% python3 -q
>>> import numpy as np
>>> np.set_printoptions(suppress=True, linewidth=120)
>>> arr = np.load("test9.npy")
>>> arr
array([[ 1, -1, -1,  1,  1, -1, -1,  1],
       [ 1, -1,  1, -1,  1, -1,  1, -1],
       [ 1,  1,  1,  1,  1,  1,  1,  1],
       [ 1,  1,  1,  1, -1, -1, -1, -1],
       [ 1, -1, -1,  1, -1,  1,  1, -1],
       [ 1,  1, -1, -1,  1,  1, -1, -1],
       [ 1, -1,  1, -1, -1,  1, -1,  1],
       [ 1,  1, -1, -1, -1, -1,  1,  1]])
>>> rng = np.random.default_rng(41)
>>> other = arr + rng.integers(-2, 3, (8, 1)) @ rng.integers(-2, 3, (1, 8))
>>> other
array([[ 0,  1, -3,  0,  3, -1,  1,  2],
       [-1,  3, -3, -3,  5, -1,  5,  1],
       [-1,  5, -3, -1,  5,  1,  5,  3],
       [ 0,  3, -1,  0,  1, -1,  1,  0],
       [ 0,  1, -3,  0,  1,  1,  3,  0],
       [ 3, -3,  3,  1, -3,  1, -5, -3],
       [ 2, -3,  3,  0, -3,  1, -3,  0],
       [-1,  5, -5, -3,  3, -1,  5,  3]])
>>> np.linalg.matrix_rank(other - arr, tol=1e-8)
np.int64(1)
>>> other - arr
array([[-1,  2, -2, -1,  2,  0,  2,  1],
       [-2,  4, -4, -2,  4,  0,  4,  2],
       [-2,  4, -4, -2,  4,  0,  4,  2],
       [-1,  2, -2, -1,  2,  0,  2,  1],
       [-1,  2, -2, -1,  2,  0,  2,  1],
       [ 2, -4,  4,  2, -4,  0, -4, -2],
       [ 1, -2,  2,  1, -2,  0, -2, -1],
       [-2,  4, -4, -2,  4,  0,  4,  2]])
>>> q, R = np.linalg.qr(other)
>>> round(float(np.trace(q @ q.T)), 3)
8.0
>>> q.shape, R.shape
((8, 8), (8, 8))
>>> np.round(q.T @ q, 3) + 0
array([[1., 0., 0., 0., 0., 0., 0., 0.],
       [0., 1., 0., 0., 0., 0., 0., 0.],
       [0., 0., 1., 0., 0., 0., 0., 0.],
       [0., 0., 0., 1., 0., 0., 0., 0.],
       [0., 0., 0., 0., 1., 0., 0., 0.],
       [0., 0., 0., 0., 0., 1., 0., 0.],
       [0., 0., 0., 0., 0., 0., 1., 0.],
       [0., 0., 0., 0., 0., 0., 0., 1.]])
>>> np.allclose(R.T @ R, other.T @ other)
True
>>> x0 = np.array([-5, 5, 5, -2, 3, -4, 2, -3])
>>> h1 = np.maximum(arr @ x0, 0)
>>> np.round(np.tanh(arr @ x0), 3)
array([-1.   ,  1.   ,  0.762,  1.   , -1.   , -0.995, -1.   , -0.995])
>>> np.maximum(arr @ x0, 0) - np.maximum(-arr @ x0, 0)
array([-15,   9,   1,   5, -19,  -3, -15,  -3])
>>> C = np.array([[-4, 0, 7, -6, 1, 5], [-1, 1, -7, -8, 5, -7], [9, 5, -2, -6, 9, 6]])
>>> data = np.repeat(C, 38 // 3, axis=0)
>>> data = data + 0.05 * rng.normal(size=data.shape)
>>> data.round(3)
array([[-4.068, -0.065,  6.964, -5.941,  1.045,  4.973],
       [-4.027,  0.096,  7.045, -6.04 ,  0.993,  4.978],
       [-3.992,  0.044,  6.986, -5.982,  1.028,  5.039],
       [-4.032, -0.011,  7.099, -6.009,  1.001,  5.022],
       [-4.029, -0.019,  7.084, -5.935,  0.945,  5.003],
       [-4.064, -0.077,  7.   , -5.924,  0.996,  5.074],
       [-4.053,  0.007,  7.004, -5.996,  1.05 ,  5.029],
       [-4.027, -0.068,  6.972, -6.001,  0.972,  4.924],
       [-4.088,  0.041,  7.013, -6.029,  1.022,  5.025],
       [-4.011, -0.021,  7.057, -5.957,  1.072,  5.051],
       [-3.987, -0.022,  6.983, -6.03 ,  1.003,  5.01 ],
       [-3.942,  0.067,  6.999, -5.981,  0.941,  4.966],
       [-1.054,  1.006, -7.027, -8.039,  4.999, -7.094],
       [-1.005,  1.023, -6.938, -8.059,  4.978, -7.103],
       [-0.934,  0.989, -6.989, -8.077,  4.986, -7.032],
       [-1.062,  0.94 , -7.049, -8.045,  4.91 , -6.936],
       [-1.004,  1.003, -6.998, -8.016,  4.991, -6.979],
       [-1.02 ,  1.057, -7.017, -7.949,  4.948, -6.992],
       [-0.972,  1.059, -6.94 , -8.054,  4.962, -6.929],
       [-1.025,  0.919, -6.951, -7.976,  4.935, -7.035],
       [-0.943,  0.972, -7.033, -8.026,  5.058, -7.088],
       [-0.99 ,  0.996, -6.987, -7.974,  4.991, -6.982],
       [-0.989,  1.059, -7.12 , -8.016,  4.996, -7.073],
       [-0.939,  1.02 , -7.088, -8.018,  5.03 , -6.999],
       [ 8.96 ,  5.026, -1.987, -6.047,  8.987,  6.061],
       [ 9.056,  4.952, -2.032, -5.933,  9.028,  6.001],
       [ 8.984,  5.009, -1.956, -6.114,  9.041,  5.955],
       [ 8.936,  4.967, -2.054, -6.05 ,  9.002,  5.979],
       [ 9.048,  4.925, -1.961, -6.059,  9.008,  5.984],
       [ 9.046,  4.938, -1.996, -5.923,  9.063,  5.988],
       [ 9.039,  5.054, -1.973, -5.939,  9.051,  5.892],
       [ 9.034,  5.178, -2.016, -6.012,  9.005,  5.964],
       [ 8.987,  4.998, -1.898, -6.009,  9.031,  5.993],
       [ 8.957,  4.97 , -2.053, -5.93 ,  8.99 ,  5.931],
       [ 9.002,  5.104, -1.985, -6.   ,  9.016,  5.983],
       [ 8.951,  5.067, -2.163, -6.024,  8.957,  5.991]])
>>> left, sig, Vh = np.linalg.svd(data)
>>> sig.round(3)
array([59.826, 46.405, 35.068,  0.331,  0.304,  0.2  ])
>>> np.argmax(sig[:-1] / (sig[1:] + 1e-6)) + 1
np.int64(3)
>>> other = left[:, :3] @ np.diag(sig[:3]) @ Vh[:3]
>>> np.round(np.abs(data - other).max(), 3)
np.float64(0.141)
>>> np.linalg.matrix_rank(other)
np.int64(3)
>>> np.linalg.matrix_rank(data, rtol=0.05)
np.int64(3)
>>> np.round(np.linalg.norm(data - other) / np.linalg.norm(data), 3)
np.float64(0.006)
>>> np.round(np.linalg.norm(data - other, 2), 3), round(sig[3], 3)
(np.float64(0.331), np.float64(0.331))
